>>> import numpy as np
>>> np.set_printoptions(precision=1, suppress=True, linewidth=120, legacy="1.25")
>>> def rd(a):
...     return np.round(a, 1) + 0
... 
>>> data = np.load("test6.npy")
>>> print(data)
[[-3  3 -3  3 -3  3]
 [ 1 -3  1 -3  1 -3]
 [-1 -2 -1 -2 -1 -2]
 [-3  3 -3  3 -3  3]
 [ 1 -3  1 -3  1 -3]
 [-1 -2 -1 -2 -1 -2]]
>>> f, r1 = data[2], data[0]
>>> print(f @ f)
15
>>> p = (f @ r1) / (f @ f) * f
>>> print(np.linalg.matrix_rank(np.outer(f, r1)))
1
>>> print((r1 - p) @ f)
0.0
>>> print(r1 - p)
[-3.6  1.8 -3.6  1.8 -3.6  1.8]
>>> print(np.outer(f, r1))
[[ 3 -3  3 -3  3 -3]
 [ 6 -6  6 -6  6 -6]
 [ 3 -3  3 -3  3 -3]
 [ 6 -6  6 -6  6 -6]
 [ 3 -3  3 -3  3 -3]
 [ 6 -6  6 -6  6 -6]]
>>> x = np.array([0, 0, 1, 2, 3, 3])
>>> print(data @ np.ones(6))
[ 0. -6. -9.  0. -6. -9.]
>>> print(np.linalg.norm(data @ x) <= np.linalg.norm(data, 2) * np.linalg.norm(x) + 1e-9)
True
>>> print(np.einsum("ij,j->i", data, x))
[  3 -11 -14   3 -11 -14]
>>> print((data * x).sum(axis=1))
[  3 -11 -14   3 -11 -14]
>>> print(data @ (2 * x))
[  6 -22 -28   6 -22 -28]
>>> print((data @ x).argmax())
0
>>> U, sigma, VT = np.linalg.svd(data)
>>> evecs = VT[:(sigma > 1e-8).sum()]
>>> rng = np.random.default_rng(921620)
>>> x = data[4] + 4 * data[3] + rng.integers(2) * np.eye(6)[1]
>>> print(x)
[-11.  10. -11.   9. -11.   9.]
>>> print(rd(evecs.T @ evecs))
[[0.3 0.  0.3 0.  0.3 0. ]
 [0.  0.3 0.  0.3 0.  0.3]
 [0.3 0.  0.3 0.  0.3 0. ]
 [0.  0.3 0.  0.3 0.  0.3]
 [0.3 0.  0.3 0.  0.3 0. ]
 [0.  0.3 0.  0.3 0.  0.3]]
>>> print(np.allclose(evecs.T @ evecs @ x, x))
False
>>> print(rd(np.linalg.norm(x - evecs.T @ evecs @ x)))
0.8
>>> U, sigma, VT = np.linalg.svd(data)
>>> print(rd(sigma))
[12.9  5.5  0.   0.   0.   0. ]
>>> print(np.argmax(sigma[:-1] / (sigma[1:] + 1e-6)) + 1)
2
>>> A2 = U[:, :2] @ np.diag(sigma[:2]) @ VT[:2]
>>> print(np.linalg.matrix_rank(data, rtol=0.05))
2
>>> print(np.linalg.matrix_rank(A2))
2
>>> print(rd(np.linalg.norm(data - A2) / np.linalg.norm(data)))
0.0
>>> print(rd(np.linalg.norm(data - A2, 2)), rd(sigma[2]))
0.0 0.0
>>> print(rd(np.abs(data - A2).max()))
0.0
>>> print(rd(np.linalg.det(data)))
0.0
>>> assert data == data.T
Traceback (most recent call last):
  File "<python-input-37>", line 1, in <module>
    assert data == data.T
           ^^^^^^^^^^^^^^
ValueError: The truth value of an array with more than one element is ambiguous. Use a.any() or a.all()
>>> print((data - data.T) / 2)
[[ 0.   1.  -1.   3.  -2.   2. ]
 [-1.   0.   1.5 -3.   2.  -0.5]
 [ 1.  -1.5  0.   0.5 -1.  -0.5]
 [-3.   3.  -0.5  0.   0.   2.5]
 [ 2.  -2.   1.   0.   0.  -1. ]
 [-2.   0.5  0.5 -2.5  1.   0. ]]
>>> print(np.trace(data))
-5
>>> print(rd(np.abs(np.linalg.eigvals(data)).max()))
5.0
>>> print((data + data.T) / 2)
[[-3.   2.  -2.   0.  -1.   1. ]
 [ 2.  -3.  -0.5  0.  -1.  -2.5]
 [-2.  -0.5 -1.  -2.5  0.  -1.5]
 [ 0.   0.  -2.5  3.  -3.   0.5]
 [-1.  -1.   0.  -3.   1.  -2. ]
 [ 1.  -2.5 -1.5  0.5 -2.  -2. ]]
>>> print(np.allclose(data, data.T))
False
>>> print(data @ data)
[[0 0 0 0 0 0]
 [6 4 6 4 6 4]
 [9 6 9 6 9 6]
 [0 0 0 0 0 0]
 [6 4 6 4 6 4]
 [9 6 9 6 9 6]]
>>> print(np.allclose(data @ data.T, data.T @ data))
False
